$ python -q
>>> import numpy as np
>>> from numpy import linalg as LA
>>> np.set_printoptions(precision=3, suppress=True, linewidth=120, floatmode="fixed")
>>> sv = 10 * 0.5 ** np.arange(3)
>>> q, _ = LA.qr(np.array([[-1.0, 0.2, 1.2], [-1.7, -1.7, -0.5], [-0.3, 0.3, -1.2]]))
>>> rng = np.random.default_rng(8903)
>>> feats = rng.normal(size=(26, 3)) * sv @ q
>>> print(feats)
[[  4.995   4.307  -1.839]
 [  3.951  -5.335   5.223]
 [ -7.835  11.684 -11.885]
 [-12.005   1.215  -4.915]
 [  3.012   9.762  -3.843]
 [ 11.431  -1.604   3.171]
 [  3.581  -3.667  -0.253]
 [ -1.619   6.216  -3.387]
 [  1.584  -7.686   1.933]
 [ -0.620   4.141  -1.675]
 [  9.013  -3.249   8.968]
 [ -8.448   6.730  -2.934]
 [  3.010  -4.518   2.592]
 [  1.520  -0.207  -0.951]
 [  7.402 -18.582  10.470]
 [-11.111  10.635  -5.064]
 [  2.243  -1.041   5.092]
 [  2.040  -0.197   3.612]
 [ -6.903  -2.443  -0.472]
 [ -3.090  -7.113   3.485]
 [ -3.487  -3.987   3.889]
 [ 12.921  -5.967   9.065]
 [  0.043  -1.054  -0.925]
 [ -4.570   8.252  -4.498]
 [-11.325   6.900  -0.241]
 [  8.865 -10.684  11.225]]
>>> x = np.array([1, -1, 3])
>>> y = feats @ x
>>> print(np.round(LA.pinv(feats) @ feats, 3) + 0)
[[1.000 0.000 0.000]
 [0.000 1.000 0.000]
 [0.000 0.000 1.000]]
>>> y = y + 0.02 * rng.normal(size=26)
>>> print(y)
[ -4.812  24.981 -55.147 -28.002 -18.266  22.549   6.481 -18.006  15.059  -9.774  39.154 -23.973  15.277  -1.122
  57.412 -36.933  18.543  13.087  -5.879  14.492  12.154  46.081  -1.715 -26.301 -18.959  53.205]
>>> coef, *_ = LA.lstsq(feats, y)
>>> print(round(LA.norm(y - feats @ coef), 3))
0.086
>>> print([round(float(LA.norm(LA.solve(feats.T @ feats + lam * np.eye(3), feats.T @ y))), 2) for lam in (0, 1, 10, 100)])
[3.32, 3.31, 3.23, 2.84]
>>> X = np.array([[1, 0, 0], [1, 1, 0], [-3, -3, 1]])
>>> # row 2 dominates
>>> q, V = LA.qr(X[:, :2])[0], LA.qr(X[:, 2:])[0]
>>> sv = LA.svd(q.T @ V, compute_uv=False)
>>> print(sv)
[0.949]
>>> print(round(LA.norm(q @ q.T - V @ V.T, 2), 3))
1.0
>>> print(LA.matrix_power(X - np.diag(np.diag(X)), 3))
[[0 0 0]
 [0 0 0]
 [0 0 0]]
>>> print([int(LA.matrix_rank(LA.matrix_power(X, p))) for p in range(1, 4)])
[3, 3, 3]
>>> print(np.prod(np.diag(X)), round(float(LA.det(X)), 3))
1 1.0
>>> vals, V = LA.eig(X)
>>> print(np.prod(vals))
1.0
>>> print(np.sort(LA.eigvals(X.T)))
[1.000 1.000 1.000]
>>> print(vals)
[1.000 1.000 1.000]
>>> print(np.sort(LA.eigvals(X @ X)))
[1.000 1.000 1.000]
>>> print(np.sort(LA.eigvals(LA.inv(X))))
[1.000 1.000 1.000]
>>> M2 = X / np.sqrt((X ** 2).mean(axis=1, keepdims=True))
>>> print(M2[1])
[1.225 1.225 0.000]
>>> print(LA.matrix_rank(M2) == LA.matrix_rank(X))
True
>>> q, R = LA.qr(X)
>>> print(np.round(q.T @ q, 3) + 0)
[[1.000 0.000 0.000]
 [0.000 1.000 0.000]
 [0.000 0.000 1.000]]
>>> F = np.loadtxt("layer8.csv", delimiter=",")
>>> print(F)
[[-0.021 -0.003  0.022]
 [ 0.926 -0.495 -0.703]
 [-1.786  0.972  1.391]
 [ 0.897 -0.492 -0.661]
 [ 0.019 -0.002  0.001]
 [-0.884  0.459  0.690]
 [ 0.879 -0.471 -0.725]
 [-0.916  0.476  0.719]
 [ 1.795 -1.018 -1.407]
 [-0.881  0.497  0.742]
 [ 0.891 -0.490 -0.688]
 [-0.920  0.524  0.695]
 [-0.898  0.495  0.722]
 [ 1.775 -1.000 -1.369]
 [ 0.905 -0.489 -0.735]
 [-0.925  0.497  0.691]]
>>> M2 = np.c_[F[:, :2] @ np.array([[3, -2], [-3, -2]]), np.array([3, 2, 1, -1, 3, 1, 0, 1, 1, 2, -1, 2, 3, 3, -1, -2])]
>>> print(M2)
[[-0.054  0.048  3.000]
 [ 4.263 -0.862  2.000]
 [-8.274  1.628  1.000]
 [ 4.167 -0.810 -1.000]
 [ 0.063 -0.034  3.000]
 [-4.029  0.850  1.000]
 [ 4.050 -0.816  0.000]
 [-4.176  0.880  1.000]
 [ 8.439 -1.554  1.000]
 [-4.134  0.768  2.000]
 [ 4.143 -0.802 -1.000]
 [-4.332  0.792  2.000]
 [-4.179  0.806  3.000]
 [ 8.325 -1.550  3.000]
 [ 4.182 -0.832 -1.000]
 [-4.266  0.856 -2.000]]
>>> print(LA.norm(LA.qr(F)[0].T @ M2, axis=0) ** 2 / ((M2 ** 2).sum(axis=0) + 1e-12))
[1.000 1.000 0.203]
>>> print(LA.matrix_rank(np.c_[F, M2]))
4
>>> print(np.round(LA.norm(M2 - F @ LA.lstsq(F, M2)[0], axis=0), 3) + 0)
[0.000 0.000 6.858]
>>> G = np.cov(F, rowvar=False)
>>> print(round(float(np.corrcoef(F[:, 2], F[:, 0])[0, 1]), 3))
-1.0
>>> print(np.argwhere(np.triu(np.abs(np.corrcoef(F.T)) > 0.8, 1)))
[[0 1]
 [0 2]
 [1 2]]
>>> print(F.std(axis=0))
[1.074 0.592 0.839]
>>> U, sv, vt = LA.svd(F)
>>> print(np.argmax(sv[:-1] / (sv[1:] + 1e-6)) + 1)
1
>>> M2 = U[:, :1] @ np.diag(sv[:1]) @ vt[:1]
>>> print(LA.matrix_rank(F, rtol=0.05))
1
>>> print(LA.matrix_rank(M2))
1
>>> print(np.round(LA.norm(F - M2, 2), 3), round(float(sv[1]), 3))
0.085 0.085
>>> m1 = np.array([[1, 1, -1, -1, 1, 1, -1, -1],
...     [1, -1, 1, -1, 1, -1, 1, -1],
...     [1, -1, -1, 1, -1, 1, 1, -1],
...     [1, 1, 1, 1, -1, -1, -1, -1]])
>>> M2 = m1[0, 0] * m1[1:] - np.outer(m1[1:, 0], m1[0])
>>> print(M2)
[[ 0 -2  2  0  0 -2  2  0]
 [ 0 -2  0  2 -2  0  2  0]
 [ 0  0  2  2 -2 -2  0  0]]
>>> print(m1[:, 0] / m1[0, 0])
[1.000 1.000 1.000 1.000]
>>> print(np.flatnonzero(~M2.round(6).any(axis=1)))
[]
>>> print(LA.matrix_rank(M2), LA.matrix_rank(m1))
3 4
>>> G = M2.T @ M2
>>> print(np.allclose(G, G.T))
True
>>> print(np.diag(G))
[0 8 8 8 8 8 8 0]
>>> print(np.trace(G), (M2 ** 2).sum())
48 48
>>> print(LA.matrix_rank(G))
3
>>> U, sv, vt = LA.svd(m1, full_matrices=False)
>>> print(np.allclose(U * sv @ vt, m1))
True
>>> print(U.shape, sv.shape, vt.shape)
(4, 4) (4,) (4, 8)
>>> print(sv / sv[0])
[1.000 1.000 1.000 1.000]
>>> print(np.round(U.T @ U, 3) + 0)
[[1.000 0.000 0.000 0.000]
 [0.000 1.000 0.000 0.000]
 [0.000 0.000 1.000 0.000]
 [0.000 0.000 0.000 1.000]]
>>> G = m1.T @ m1
>>> print(np.trace(G), (m1 ** 2).sum())
32 32
>>> print((m1 @ m1.T).shape)
(4, 4)
>>> print(G)
[[ 4  0  0  0  0  0  0 -4]
 [ 0  4  0  0  0  0 -4  0]
 [ 0  0  4  0  0 -4  0  0]
 [ 0  0  0  4 -4  0  0  0]
 [ 0  0  0 -4  4  0  0  0]
 [ 0  0 -4  0  0  4  0  0]
 [ 0 -4  0  0  0  0  4  0]
 [-4  0  0  0  0  0  0  4]]
>>> print(np.allclose(G, G.T))
True
>>> print(LA.eigvalsh(G)[::-1])
[8.000 8.000 8.000 8.000 0.000 0.000 0.000 0.000]
>>> print(LA.matrix_rank(G))
4
>>> print(np.diag(G))
[4 4 4 4 4 4 4 4]
>>> print(LA.norm(m1, axis=1))
[2.828 2.828 2.828 2.828]
>>> print(np.round(LA.norm(m1, 2), 3))
2.828
>>> print(LA.norm(m1, axis=1).argmax())
0
>>> print(np.round(LA.norm(m1[0], 1), 3), round(float(LA.norm(m1[0], np.inf)), 3))
8.0 1.0
>>> K = np.load("a.npy")
>>> print(K)
[[ 0.020 -1.000]
 [ 0.000 -0.980]]
>>> proj = np.triu(np.array([[-7, 7], [-4, -2]]), 1) + np.eye(2)
>>> M2 = proj @ K @ LA.inv(proj)
>>> print(np.poly(M2))
[ 1.000  0.960 -0.020]
>>> print(proj @ K - K @ proj)
[[ 0.000 -7.000]
 [ 0.000  0.000]]
>>> print(LA.matrix_rank(M2))
2
>>> U, sv, vt = LA.svd(X, full_matrices=False)
>>> print(np.allclose(U * sv @ vt, X))
True
>>> print(sv / sv[0])
[1.000 0.155 0.065]
>>> print(U.shape, sv.shape, vt.shape)
(3, 3) (3,) (3, 3)
>>> data = np.loadtxt("arr.csv", delimiter=",")
>>> print(data)
[[12.000 12.000  9.000]
 [ 9.000  9.000  6.000]
 [ 7.000  7.000  4.000]
 [12.000 12.000  9.000]]
>>> # columns 0 and 1 are equal
>>> U, sv, vt = LA.svd(data)
>>> V = vt[:(sv > 1e-8).sum()]
>>> x = data[0] + -3 * data[1] + rng.integers(2) * np.eye(3)[2]
>>> print(x)
[-15.000 -15.000  -9.000]
>>> print(np.round(LA.norm(x - V.T @ V @ x), 3))
0.0
>>> print(LA.matrix_rank(np.vstack([data, x])))
2
>>> print(np.round(V.T @ V, 3) + 0)
[[0.500 0.500 0.000]
 [0.500 0.500 0.000]
 [0.000 0.000 1.000]]
>>> u = np.array([7, -6])
>>> print(np.convolve(data[1], u))
[ 63.000   9.000 -12.000 -36.000]
>>> print(np.polyval(u, data[1]))
[57.000 57.000 36.000]
>>> x = np.array([3, 1, 1])
>>> print(np.einsum("ij,j->i", data, x))
[57.000 42.000 32.000 57.000]
>>> print(data @ np.eye(3)[0])
[12.000  9.000  7.000 12.000]
>>> print((data @ x).argmax())
0
>>> u = np.array([3, -2, 3])
>>> r1 = np.array([1, 1, 0, 0])
>>> mat = u[:, None] + r1[None, :]
>>> print(mat)
[[ 4  4  3  3]
 [-1 -1 -2 -2]
 [ 4  4  3  3]]
>>> # looks like rank 2
>>> r = LA.matrix_rank(mat)
>>> print(r)
2
>>> N = LA.svd(mat)[2][r:].T
>>> print([int(LA.matrix_rank(mat[:, :j + 1])) for j in range(4)])
[1, 1, 2, 2]
>>> print(np.round(N @ N.T, 3) + 0)
[[ 0.500 -0.500  0.000  0.000]
 [-0.500  0.500  0.000  0.000]
 [ 0.000  0.000  0.500 -0.500]
 [ 0.000  0.000 -0.500  0.500]]
>>> print(LA.matrix_rank(mat.T @ mat), LA.matrix_rank(mat @ mat.T))
2 2
>>> print([int(LA.matrix_rank(np.delete(mat, i, axis=0))) for i in range(3)])
[2, 1, 2]
>>> print(np.round(mat @ N, 3) + 0)
[[0.000 0.000]
 [0.000 0.000]
 [0.000 0.000]]
>>> x = np.array([1, -1, -1, -2])
>>> h = np.maximum(mat @ x, 0)
>>> print(mat * (h > 1e-9)[:, None])
[[ 0  0  0  0]
 [-1 -1 -2 -2]
 [ 0  0  0  0]]
>>> print(np.tanh(mat @ x))
[-1.000  1.000 -1.000]
>>> print([round(float(x), 3) for x in LA.svd(mat, compute_uv=False)[:3]])
[10.4, 1.36, 0.0]
>>> print(np.unique(mat.round(6), axis=0).shape)
(2, 4)
>>> print(np.abs(np.diag(LA.qr(mat)[1])) > 1e-9)
[ True False  True]
>>> print(mat @ LA.pinv(mat) @ mat)
[[ 4.000  4.000  3.000  3.000]
 [-1.000 -1.000 -2.000 -2.000]
 [ 4.000  4.000  3.000  3.000]]
>>> M2 = np.array([[2, 2], [0, -1]])
>>> cent = np.kron(M2, mat)
>>> print(cent)
[[ 8  8  6  6  8  8  6  6]
 [-2 -2 -4 -4 -2 -2 -4 -4]
 [ 8  8  6  6  8  8  6  6]
 [ 0  0  0  0 -4 -4 -3 -3]
 [ 0  0  0  0  1  1  2  2]
 [ 0  0  0  0 -4 -4 -3 -3]]
>>> print(round(LA.norm(cent, 2), 3), round(LA.norm(M2, 2) * LA.norm(mat, 2), 3))
30.375 30.375
>>> M = np.load("x.npy")
>>> print(M)
[[-6.510 -2.731  6.516]
 [ 4.121  1.716 -4.587]
 [ 1.446 -0.073  1.217]
 [ 3.821  0.889 -0.850]
 [-6.283 -1.846  2.804]
 [-6.159 -1.795  2.854]
 [-2.143 -0.028 -1.765]
 [-6.114 -1.797  2.778]
 [ 4.999  2.657 -7.786]
 [-6.864 -1.797  2.150]
 [-3.390 -1.845  5.119]
 [-3.479 -1.774  5.222]
 [ 2.052  0.028  1.798]
 [-0.308 -0.766  3.821]
 [ 7.135  2.648 -6.013]
 [ 7.131  2.721 -5.952]
 [ 3.792  0.888 -0.815]
 [ 9.307  2.723 -4.162]
 [ 5.877  2.691 -7.186]
 [ 4.494  0.833 -0.259]
 [ 0.887  0.870 -3.203]
 [-4.802 -1.747  4.024]
 [-0.069  0.025 -0.008]
 [-8.614 -2.711  4.865]
 [-1.721 -0.915  2.649]]
>>> print(round(float(LA.norm(M, 2) / LA.norm(M)), 3))
0.961
>>> print(np.abs(LA.svd(M)[2][-1]))
[0.185 0.960 0.209]
>>> M2 = np.c_[M[:, :1] @ np.array([[1]]), np.array([-2, -4, -3, -4, -2, 5, -2, -3, 2, -2, 2, -2, 4, 2, -2, 4, 2, -5, 0, 0, -4, 2, 0, 0, 1])]
>>> print(M2)
[[-6.510 -2.000]
 [ 4.121 -4.000]
 [ 1.446 -3.000]
 [ 3.821 -4.000]
 [-6.283 -2.000]
 [-6.159  5.000]
 [-2.143 -2.000]
 [-6.114 -3.000]
 [ 4.999  2.000]
 [-6.864 -2.000]
 [-3.390  2.000]
 [-3.479 -2.000]
 [ 2.052  4.000]
 [-0.308  2.000]
 [ 7.135 -2.000]
 [ 7.131  4.000]
 [ 3.792  2.000]
 [ 9.307 -5.000]
 [ 5.877  0.000]
 [ 4.494  0.000]
 [ 0.887 -4.000]
 [-4.802  2.000]
 [-0.069  0.000]
 [-8.614  0.000]
 [-1.721  1.000]]
>>> print(np.round(LA.lstsq(M, M2[:, 0])[0], 3) + 0)
[1.000 0.000 0.000]
>>> print(LA.matrix_rank(np.c_[M, M2]))
4
>>> print(np.round(LA.norm(M2 - M @ LA.lstsq(M, M2)[0], axis=0), 3) + 0)
[ 0.000 12.701]
>>> print(LA.norm(LA.qr(M)[0].T @ M2, axis=0) ** 2 / ((M2 ** 2).sum(axis=0) + 1e-12))
[1.000 0.164]
>>> print(LA.matrix_rank(M2))
2
>>> Xc = M - M.mean(axis=0)
>>> U, sv, vt = LA.svd(Xc, full_matrices=False)
>>> print(np.searchsorted(np.cumsum(sv ** 2) / (sv ** 2).sum(), 0.9) + 1)
1
>>> print(LA.matrix_rank(Xc))
3
>>> print(vt[0] * np.sign(vt[0, np.abs(vt[0]).argmax()]))
[ 0.760  0.274 -0.589]
>>> lab = M[:, 2] > np.median(M[:, 2])
>>> u = M[lab].mean(axis=0) - M[~lab].mean(axis=0)
>>> print(np.argsort(-np.abs(u).round(6), kind="stable"))
[0 2 1]
>>> print(u)
[-8.257 -3.069  6.899]
>>> print(lab.astype(int))
[1 0 0 0 1 1 0 1 0 1 1 1 1 1 0 0 0 0 0 0 0 1 0 1 1]
